>>> import numpy as np
>>> np.set_printoptions(precision=2, suppress=True, linewidth=140, floatmode="fixed")
>>> def rd(a):
...     return np.round(a, 2) + 0
... 
>>> F = np.load("case10.npy")
>>> F
array([[-140.10,  -18.94,   59.70,   -1.28,   17.86, -180.31, -160.62],
       [-139.17,  -20.66,   60.68,    0.38,   21.59, -181.63, -159.62],
       [-139.14,  -18.68,   59.84,    2.14,   19.71, -179.59, -159.92],
       [-140.23,  -20.75,   59.91,    0.12,   20.92, -181.46, -161.55],
       [-140.44,  -21.45,   59.64,   -1.19,   21.26, -180.21, -160.63],
       [-140.09,  -19.42,   58.58,   -1.19,   20.29, -180.08, -161.94],
       [-140.00,  -20.53,   60.42,    0.80,   19.88, -179.96, -161.11],
       [-139.59,  -20.15,   58.60,    0.44,   20.07, -181.12, -159.37],
       [-140.22,  -21.81,   60.59,   -0.47,   19.68, -179.78, -160.42],
       [-139.19,  -19.23,   58.50,    1.02,   21.84, -177.36, -160.73],
       [-141.09,  -19.75,   60.65,   -0.89,   19.71, -179.41, -161.47],
       [-140.88,  -19.61,   60.29,   -0.15,   20.95, -180.10, -159.45],
       [-137.10,  -19.62,   61.43,    0.64,   20.31, -177.81, -160.27],
       [-141.91,  -19.48,   60.07,   -0.96,   21.38, -179.25, -158.84],
       [-138.79,  -19.98,   60.17,   -2.09,   18.44, -179.85, -161.42],
       [-141.93,  -17.58,   58.98,    0.07,   17.63, -179.32, -158.73],
       [-139.98,  -20.27,   60.93,    1.40,   18.87, -177.84, -161.38],
       [-139.52,  -20.41,   61.25,   -1.55,   19.77, -180.94, -159.38],
       [-139.74,  -19.83,   58.77,    0.81,   21.04, -181.28, -161.43],
       [-140.80,  -20.67,   61.10,   -1.80,   19.06, -179.50, -157.92],
       [-139.84,  -19.55,   60.93,   -1.95,   20.65, -179.22, -160.04],
       [-140.82,  -19.53,   61.08,    0.38,   19.04, -180.90, -160.61],
       [-139.68,  -18.36,   59.33,   -1.06,   20.61, -178.87, -158.13],
       [-139.40,  -19.44,   60.04,   -0.09,   19.46, -181.45, -159.06],
       [-138.47,  -21.00,   60.45,    0.65,   19.09, -180.51, -160.99],
       [-138.12,  -17.66,   57.45,    1.37,   20.82, -180.09, -160.55]])
>>> dist = np.linalg.norm(F[:, None] - F[None], axis=-1)
>>> print((dist + 1e9 * np.eye(26)).round(6).argmin(axis=1))
[14  3  6 18  8 10 24 23  6 25  6 13 16 11  0  0  6 23  3 17 17  6 13  7  6  2]
>>> dist.mean(axis=1).argmax()
np.int64(15)
>>> dist.shape
(26, 26)
>>> dist[8].round(6).argsort(kind="stable")[:4]
array([ 8,  6,  4, 24])
>>> rd(dist[:5, :5])
array([[0.00, 4.92, 4.14, 4.10, 4.24],
       [4.92, 0.00, 3.94, 2.45, 2.99],
       [4.14, 3.94, 0.00, 4.14, 4.88],
       [4.10, 2.45, 4.14, 0.00, 2.20],
       [4.24, 2.99, 4.88, 2.20, 0.00]])
>>> cen = (F - F.mean(axis=0)) / F.std(axis=0)
>>> np.argwhere(np.abs(cen) > 2)
array([[ 2,  3],
       [ 8,  1],
       [ 9,  5],
       [12,  0],
       [15,  1],
       [15,  4],
       [19,  6],
       [25,  1],
       [25,  2]])
>>> rd(cen.std(axis=0))
array([1.00, 1.00, 1.00, 1.00, 1.00, 1.00, 1.00])
>>> b = np.linalg.lstsq(np.delete(cen, 3, axis=1), cen[:, 3])[0]
>>> rd(b)
array([ 0.27,  0.19, -0.11,  0.10,  0.02, -0.18])
>>> rd(np.linalg.norm(F, 2) / np.linalg.norm(F))
np.float64(1.0)
>>> [round(float(x), 2) for x in np.linalg.svd(F, compute_uv=False)[:3]]
[1460.03, 7.21, 6.17]
>>> round(np.log10(np.linalg.cond(F)))
3
>>> np.linalg.matrix_rank(F, rtol=0.1)
np.int64(1)
>>> rd(np.abs(np.linalg.svd(F)[2][-1]))
array([0.29, 0.69, 0.57, 0.18, 0.27, 0.05, 0.03])
>>> np.linalg.cond(F) > 100
np.True_
>>> C = F[[25, 4]].astype(float)
>>> for _ in range(6):
...     lab = np.linalg.norm(F[:, None] - C, axis=-1).argmin(axis=1)
...     C = np.array([F[lab == j].mean(axis=0) for j in range(2)])
... 
>>> lab
array([1, 1, 0, 1, 1, 1, 1, 1, 1, 0, 1, 1, 0, 1, 1, 0, 0, 1, 1, 1, 1, 1, 0, 1, 1, 0])
>>> rd(C[1] - C[0])
array([-0.75, -1.38,  0.66, -1.33,  0.04, -1.67, -0.35])
>>> np.abs(C[1] - C[0]).argmax()
np.int64(5)
>>> print(np.bincount(lab))
[ 7 19]
>>> A = np.diag(np.array([2, 4, 1, 1, 5, 1, 0])) + -3 * np.eye(7, k=1) + -3 * np.eye(7, k=-1)
>>> A
array([[ 2.00, -3.00,  0.00,  0.00,  0.00,  0.00,  0.00],
       [-3.00,  4.00, -3.00,  0.00,  0.00,  0.00,  0.00],
       [ 0.00, -3.00,  1.00, -3.00,  0.00,  0.00,  0.00],
       [ 0.00,  0.00, -3.00,  1.00, -3.00,  0.00,  0.00],
       [ 0.00,  0.00,  0.00, -3.00,  5.00, -3.00,  0.00],
       [ 0.00,  0.00,  0.00,  0.00, -3.00,  1.00, -3.00],
       [ 0.00,  0.00,  0.00,  0.00,  0.00, -3.00,  0.00]])
>>> np.trace(A)
np.float64(14.0)
>>> (A + A.T) / 2
array([[ 2.00, -3.00,  0.00,  0.00,  0.00,  0.00,  0.00],
       [-3.00,  4.00, -3.00,  0.00,  0.00,  0.00,  0.00],
       [ 0.00, -3.00,  1.00, -3.00,  0.00,  0.00,  0.00],
       [ 0.00,  0.00, -3.00,  1.00, -3.00,  0.00,  0.00],
       [ 0.00,  0.00,  0.00, -3.00,  5.00, -3.00,  0.00],
       [ 0.00,  0.00,  0.00,  0.00, -3.00,  1.00, -3.00],
       [ 0.00,  0.00,  0.00,  0.00,  0.00, -3.00,  0.00]])
>>> rd(np.linalg.det(A))
np.float64(-1089.0)
>>> A @ A
array([[ 13.00, -18.00,   9.00,   0.00,   0.00,   0.00,   0.00],
       [-18.00,  34.00, -15.00,   9.00,   0.00,   0.00,   0.00],
       [  9.00, -15.00,  19.00,  -6.00,   9.00,   0.00,   0.00],
       [  0.00,   9.00,  -6.00,  19.00, -18.00,   9.00,   0.00],
       [  0.00,   0.00,   9.00, -18.00,  43.00, -18.00,   9.00],
       [  0.00,   0.00,   0.00,   9.00, -18.00,  19.00,  -3.00],
       [  0.00,   0.00,   0.00,   0.00,   9.00,  -3.00,   9.00]])
